In [1]: import numpy as np

In [2]: np.set_printoptions(suppress=True, linewidth=160)

In [3]: def tidy(a):
   ...:     return np.round(a, 1) + 0
   ...: 

In [4]: mat = np.load("block5.npy")

In [5]: print(mat)
[[-0.1  2.   3.1  1.   1.  -2.   0.9 -1.1]
 [ 0.   2.   2.9  0.8  1.1 -2.   1.1 -1.1]
 [-0.1  1.8  3.   0.8  0.9 -1.7  1.  -1.1]
 [ 0.1  1.9  2.9  0.9  1.1 -1.9  1.  -1. ]
 [ 0.   2.2  3.2  0.8  0.8 -2.2  1.  -1.2]
 [ 0.   2.1  2.9  0.9  0.8 -2.   0.9 -0.9]
 [ 0.2  1.7  3.1  0.9  1.  -2.1  0.9 -1.1]
 [ 0.1  2.1  2.8  1.   1.1 -2.1  1.1 -0.9]
 [-0.1  2.1  3.   1.1  1.  -1.9  1.  -1. ]
 [ 0.   2.1  2.9  1.1  1.1 -2.   0.9 -1. ]
 [-1.   1.1  1.   0.   1.  -3.1 -2.   1.8]
 [-1.   1.   1.   0.   1.1 -2.9 -2.1  2.1]
 [-0.9  0.9  1.   0.   1.2 -2.8 -2.   1.9]
 [-1.   0.9  1.1  0.1  1.  -2.9 -2.1  2.1]
 [-1.   0.9  0.9  0.   1.  -3.1 -2.   2. ]
 [-1.2  1.   1.1 -0.1  1.1 -3.  -2.   1.9]
 [-0.9  0.9  1.   0.1  1.1 -3.  -1.9  2.1]
 [-1.   1.1  0.9  0.1  0.9 -2.9 -2.   1.9]
 [-1.1  1.2  1.   0.1  1.  -2.9 -1.9  2.1]
 [-1.1  0.9  0.9  0.   1.1 -3.  -2.   2. ]]

In [6]: cov = np.cov(mat, rowvar=False)

In [7]: print(tidy(np.linalg.eigvalsh(cov)[::-1]))
[6.8 0.  0.  0.  0.  0.  0.  0. ]

In [8]: print(np.argsort(-mat.std(axis=0).round(6), kind="stable"))
[7 6 2 0 1 5 3 4]

In [9]: print(tidy(np.median(mat, axis=0)))
[-0.5  1.4  2.   0.4  1.  -2.5 -0.5  0.4]

In [10]: print(tidy(np.corrcoef(mat.T)))
[[ 1.   0.9  1.   1.  -0.2  1.   1.  -1. ]
 [ 0.9  1.   1.   1.  -0.4  0.9  1.  -1. ]
 [ 1.   1.   1.   1.  -0.3  1.   1.  -1. ]
 [ 1.   1.   1.   1.  -0.3  1.   1.  -1. ]
 [-0.2 -0.4 -0.3 -0.3  1.  -0.3 -0.3  0.3]
 [ 1.   0.9  1.   1.  -0.3  1.   1.  -1. ]
 [ 1.   1.   1.   1.  -0.3  1.   1.  -1. ]
 [-1.  -1.  -1.  -1.   0.3 -1.  -1.   1. ]]

In [11]: print(cov.shape)
(8, 8)

In [12]: cen = (mat - mat.mean(axis=0)) / mat.std(axis=0)

In [13]: print(tidy(cen.std(axis=0)))
[1. 1. 1. 1. 1. 1. 1. 1.]

In [14]: print(np.argwhere(np.abs(cen) > 2))
[[4 4]
 [5 4]]

In [15]: beta = np.linalg.lstsq(np.delete(cen, 1, axis=1), cen[:, 1])[0]

In [16]: print(tidy(beta))
[-0.6 -0.3  0.5 -0.1 -0.4  1.5 -0.2]

In [17]: print([round(float(x), 1) for x in np.linalg.svd(mat, compute_uv=False)[:3]])
[16.9, 11.4, 0.6]

In [18]: print(np.argsort(-np.linalg.norm(mat, axis=0).round(6), kind="stable")[:3])
[5 2 7]

In [19]: print(tidy(np.linalg.norm(mat, 2) / np.linalg.norm(mat)))
0.8
